% python3 -q
>>> import numpy as np
>>> import numpy.linalg as la
>>> np.set_printoptions(precision=2, suppress=True, linewidth=200, sign=" ")
>>> feats = np.array([[5, 5, 5], [5, 10, 10], [5, 10, 15]])
>>> # equal to its transpose
>>> x = np.ones(3)
>>> for _ in range(5):
...     x = feats @ x
...     x /= la.norm(x)
...     print(round(x @ feats @ x, 2))
... 
25.21
25.24
25.24
25.24
25.24
>>> print(np.round(la.eigvalsh(feats)[-1], 2))
25.24
>>> f = np.array([2, 0, 2])
>>> print(np.convolve(feats[1], f))
[ 10  20  30  20  20]
>>> print(np.correlate(feats[1], feats[0], "full"))
[  25   75  125  100   50]
>>> q, vecs = la.qr(feats[:, :1])[0], la.qr(feats[:, 1:])[0]
>>> sv = la.svd(q.T @ vecs, compute_uv=False)
>>> print(sv)
[ 0.97]
>>> print((sv > 0.9).sum())
1
>>> print(round(la.norm(q @ q.T - vecs @ vecs.T, 2), 2))
1.0
>>> rng = np.random.default_rng(49)
>>> idx = rng.permutation(3)
>>> print(idx)
[ 2  1  0]
>>> B = feats[idx][:, idx]
>>> print(np.allclose(B, feats))
False
>>> print(np.sort(np.abs(la.eigvals(B))))
[  1.54   3.22  25.24]
>>> w, vecs = la.eigh(feats)
>>> print(w.sum(), np.trace(feats))
30.0 30
>>> print(w)
[  1.54   3.22  25.24]
>>> print(np.round(vecs.T @ vecs, 2) + 0)
[[ 1.  0.  0.]
 [ 0.  1.  0.]
 [ 0.  0.  1.]]
>>> print(np.abs(vecs[:, -1]))
[ 0.33  0.59  0.74]
>>> M = np.load("mat.npy")
>>> print(M)
[[ 3  1  3  1  3  1]
 [ 1  1  1  1  1  1]
 [ 0  2  0  2  0  2]
 [ 3  1  3  1  3  1]
 [ 1  1  1  1  1  1]
 [ 0  2  0  2  0  2]]
>>> Uu, sv, Vt = la.svd(M)
>>> print(sv.round(2) + 0)
[ 8.65  4.6   0.    0.    0.    0.  ]
>>> B = Uu[:, :2] @ np.diag(sv[:2]) @ Vt[:2]
>>> print(B.round(2) + 0)
[[ 3.  1.  3.  1.  3.  1.]
 [ 1.  1.  1.  1.  1.  1.]
 [ 0.  2.  0.  2.  0.  2.]
 [ 3.  1.  3.  1.  3.  1.]
 [ 1.  1.  1.  1.  1.  1.]
 [ 0.  2.  0.  2.  0.  2.]]
>>> print(la.matrix_rank(B))
2
>>> print(round(la.norm(M - B) / la.norm(M), 2))
0.0
>>> print(round(float(la.norm(M - B, 2)), 2), round(float(sv[2]), 2))
0.0 0.0
>>> mat = np.array([[5, 9, -5, 8], [-3, -6, -9, 6], [5, 9, -5, 8]])
>>> B = mat / np.sqrt((mat ** 2).mean(axis=1, keepdims=True))
>>> print(B[0])
[ 0.72  1.29 -0.72  1.15]
>>> print(la.norm(B, axis=1))
[ 2.  2.  2.]
>>> gram = mat.T @ mat
>>> print(np.round(la.eigvalsh(gram)[::-1], 2) + 0)
[ 394.95  157.05    0.      0.  ]
>>> print(np.diag(gram))
[  59  198  131  164]
>>> Uu, sv, Vt = la.svd(mat)
>>> print(np.argmax(sv[:-1] / (sv[1:] + 1e-6)) + 1)
2
>>> print(sv.round(2) + 0)
[ 19.87  12.53   0.  ]
>>> B = Uu[:, :2] @ np.diag(sv[:2]) @ Vt[:2]
>>> print(round(la.norm(mat - B) / la.norm(mat), 2))
0.0
>>> print(np.round(np.abs(mat - B).max(), 2))
0.0
>>> print(mat.reshape(-1, 2))
[[ 5  9]
 [-5  8]
 [-3 -6]
 [-9  6]
 [ 5  9]
 [-5  8]]
>>> T = mat.reshape(3, 2, -1)
>>> print(T[:, 0])
[[ 5  9]
 [-3 -6]
 [ 5  9]]
>>> print(np.einsum("ihd,jhd->hij", T, T).shape)
(2, 3, 3)
>>> print(T.transpose(1, 0, 2))
[[[ 5  9]
  [-3 -6]
  [ 5  9]]

 [[-5  8]
  [-9  6]
  [-5  8]]]
>>> print(np.einsum("ihd,ihd->ih", T, T))
[[ 106   89]
 [  45  117]
 [ 106   89]]
>>> print(T.sum(axis=1))
[[  0  17]
 [-12   0]
 [  0  17]]
>>> print(T.shape)
(3, 2, 2)
>>> print(np.swapaxes(T, 1, 2)[0])
[[ 5 -5]
 [ 9  8]]
>>> rank = la.matrix_rank(mat)
>>> print(rank)
2
>>> N = la.svd(mat)[2][rank:].T
>>> print([int(la.matrix_rank(mat[:, :j + 1])) for j in range(4)])
[1, 2, 2, 2]
>>> print(np.round(mat @ N, 2) + 0)
[[ 0.  0.]
 [ 0.  0.]
 [ 0.  0.]]
>>> print(la.matrix_rank(mat.T @ mat), la.matrix_rank(mat @ mat.T))
2 2
>>> print([int(la.matrix_rank(mat[:i])) for i in range(1, len(mat) + 1)])
[1, 2, 2]
>>> print(N.shape)
(4, 2)
